% python3 -q
>>> import numpy as np
>>> np.set_printoptions(precision=2, suppress=True, linewidth=100, floatmode="fixed")
>>> tidy = lambda a: np.round(a, 2) + 0
>>> B = np.array([[-2], [3]])
>>> Z = np.array([[5, -3, 1, 5]])
>>> arr = B @ Z
>>> arr
array([[-10,   6,  -2, -10],
       [ 15,  -9,   3,  15]])
>>> # columns 0 and 3 are equal
>>> np.linalg.lstsq(arr[:-1].T, arr[-1])[2]
np.int32(1)
>>> tidy(arr @ np.linalg.pinv(arr) @ arr)
array([[-10.00,   6.00,  -2.00, -10.00],
       [ 15.00,  -9.00,   3.00,  15.00]])
>>> x0 = np.array([2, -2, 2, 0])
>>> arr @ np.ones(4)
array([-16.00,  24.00])
>>> np.linalg.norm(arr @ x0) <= np.linalg.norm(arr, 2) * np.linalg.norm(x0) + 1e-9
np.True_
>>> arr @ x0
array([-36,  54])
>>> (arr @ x0).argmax()
np.int64(1)
>>> np.einsum("ij,j->i", arr, x0)
array([-36,  54])
>>> arr * x0
array([[-20, -12,  -4,   0],
       [ 30,  18,   6,   0]])
>>> rk = np.linalg.matrix_rank(arr)
>>> rk
np.int64(1)
>>> null = np.linalg.svd(arr)[2][rk:].T
>>> null.shape
(4, 3)
>>> np.allclose(arr @ null, 0)
True
>>> [int(np.linalg.matrix_rank(np.delete(arr, i, axis=0))) for i in range(2)]
[1, 1]
>>> [int(np.linalg.matrix_rank(arr[:i])) for i in range(1, len(arr) + 1)]
[1, 1]
>>> feats = np.load("a.npy")
>>> feats
array([[-0.20,  0.00, -0.05,  0.21],
       [-3.40,  0.00, -0.85,  3.57],
       [-0.20,  0.00, -0.05,  0.21],
       [ 1.80,  0.00,  0.45, -1.89],
       [ 2.00,  0.00,  0.50, -2.10]])
>>> # rows 0 and 2 are equal
>>> U, sig, VT = np.linalg.svd(feats)
>>> V = VT[:(sig > 1e-8).sum()]
>>> rng = np.random.default_rng(60)
>>> x0 = feats[2] + 5 * feats[0] + rng.integers(2) * np.eye(4)[3]
>>> x0
array([-1.20,  0.00, -0.30,  1.26])
>>> tidy(np.diag(V.T @ V))
array([0.46, 0.00, 0.03, 0.51])
>>> np.linalg.matrix_rank(np.vstack([feats, x0]))
np.int64(1)
>>> m1 = np.load("dump.npy")
>>> m1
array([[0, 0, 0, 1, 0],
       [0, 0, 1, 0, 0],
       [0, 1, 0, 0, 1],
       [1, 0, 0, 0, 0],
       [0, 0, 1, 0, 0]])
>>> # splits into 2 blocks
>>> ev, V = np.linalg.eigvalsh(m1)
Traceback (most recent call last):
  File "<python-input-37>", line 1, in <module>
    ev, V = np.linalg.eigvalsh(m1)
    ^^^^^
ValueError: too many values to unpack (expected 2)
>>> ev, V = np.linalg.eigh(m1)
>>> tidy(V.T @ m1 @ V)
array([[-1.41,  0.00,  0.00,  0.00,  0.00],
       [ 0.00, -1.00,  0.00,  0.00,  0.00],
       [ 0.00,  0.00,  0.00,  0.00,  0.00],
       [ 0.00,  0.00,  0.00,  1.00,  0.00],
       [ 0.00,  0.00,  0.00,  0.00,  1.41]])
>>> tidy(V @ np.diag(ev) @ V.T)
array([[0.00, 0.00, 0.00, 1.00, 0.00],
       [0.00, 0.00, 1.00, 0.00, 0.00],
       [0.00, 1.00, 0.00, 0.00, 1.00],
       [1.00, 0.00, 0.00, 0.00, 0.00],
       [0.00, 0.00, 1.00, 0.00, 0.00]])
